$ ipython --no-banner

In [1]: import numpy as np

In [2]: np.set_printoptions(precision=2, suppress=True, linewidth=100)

In [3]: Y = np.array([[-2, 1, 3, -1, 2],
   ...:     [2, -3, 2, 1, -1],
   ...:     [0, 1, 1, 1, 1],
   ...:     [1, -3, -2, -1, -3],
   ...:     [0, 0, 1, -2, 2]])

In [4]: M = Y + Y.T

In [5]: M
Out[5]: 
array([[-4,  3,  3,  0,  2],
       [ 3, -6,  3, -2, -1],
       [ 3,  3,  2, -1,  2],
       [ 0, -2, -1, -2, -5],
       [ 2, -1,  2, -5,  4]])

In [6]: [round(float(np.linalg.det(M[:i, :i])), 2) + 0 for i in range(1, 6)]
Out[6]: [-4.0, 15.0, 174.0, -379.0, -3978.0]

In [7]: A = np.load("case1.npy")

In [8]: A
Out[8]: 
array([[ 0., -1.,  0.,  0., -1.,  0.,  0., -1., -1.,  0., -1.,  0.],
       [-1.,  0.,  0.,  0., -1.,  0.,  0., -1., -1.,  0., -1.,  0.],
       [ 0.,  0.,  0., -1.,  0., -1., -1.,  0.,  0., -1.,  0., -1.],
       [ 0.,  0., -1.,  0.,  0., -1., -1.,  0.,  0., -1.,  0., -1.],
       [-1., -1.,  0.,  0.,  0.,  0.,  0., -1., -1.,  0., -1.,  0.],
       [ 0.,  0., -1., -1.,  0.,  0., -1.,  0.,  0., -1.,  0., -1.],
       [ 0.,  0., -1., -1.,  0., -1.,  0.,  0.,  0., -1.,  0., -1.],
       [-1., -1.,  0.,  0., -1.,  0.,  0.,  0., -1.,  0., -1.,  0.],
       [-1., -1.,  0.,  0., -1.,  0.,  0., -1.,  0.,  0., -1.,  0.],
       [ 0.,  0., -1., -1.,  0., -1., -1.,  0.,  0.,  0.,  0., -1.],
       [-1., -1.,  0.,  0., -1.,  0.,  0., -1., -1.,  0.,  0.,  0.],
       [ 0.,  0., -1., -1.,  0., -1., -1.,  0.,  0., -1.,  0.,  0.]])

In [9]: # 2 groups of indices that never mix

In [10]: rng = np.random.default_rng(692550)

In [11]: Y = A + rng.integers(-2, 3, (12, 2)) @ rng.integers(-2, 3, (2, 12))

In [12]: Y
Out[12]: 
array([[ 1.,  3.,  4., -3.,  3., -6.,  0., -3.,  1., -4.,  5., -2.],
       [-1.,  0.,  0.,  0., -1.,  0.,  0., -1., -1.,  0., -1.,  0.],
       [-2.,  0.,  0., -3.,  0., -5., -1.,  4.,  0., -1.,  4., -5.],
       [-3., -2., -3., -1., -2., -3., -1.,  6., -1.,  1.,  2., -5.],
       [-1.,  3.,  4., -4.,  4., -8.,  0., -1.,  1., -4.,  7., -4.],
       [-2., -4., -5.,  1., -4.,  4., -1.,  4., -2.,  3., -4., -1.],
       [ 0., -4., -5.,  3., -4.,  7.,  0.,  0., -2.,  3., -8.,  3.],
       [ 1.,  1.,  2.,  0.,  1.,  0.,  0., -4.,  0., -2., -1.,  2.],
       [-1., -5., -4.,  4., -5.,  8.,  0., -1., -2.,  4., -9.,  4.],
       [ 0.,  4.,  3., -5.,  4., -9., -1.,  0.,  2., -4.,  8., -5.],
       [-3., -1.,  0., -2., -1., -4.,  0.,  3., -1.,  0.,  4., -4.],
       [ 0.,  2.,  1., -3.,  2., -5., -1.,  0.,  1., -3.,  4., -2.]])

In [13]: np.linalg.matrix_rank(Y - A, tol=1e-8)
Out[13]: np.int64(2)
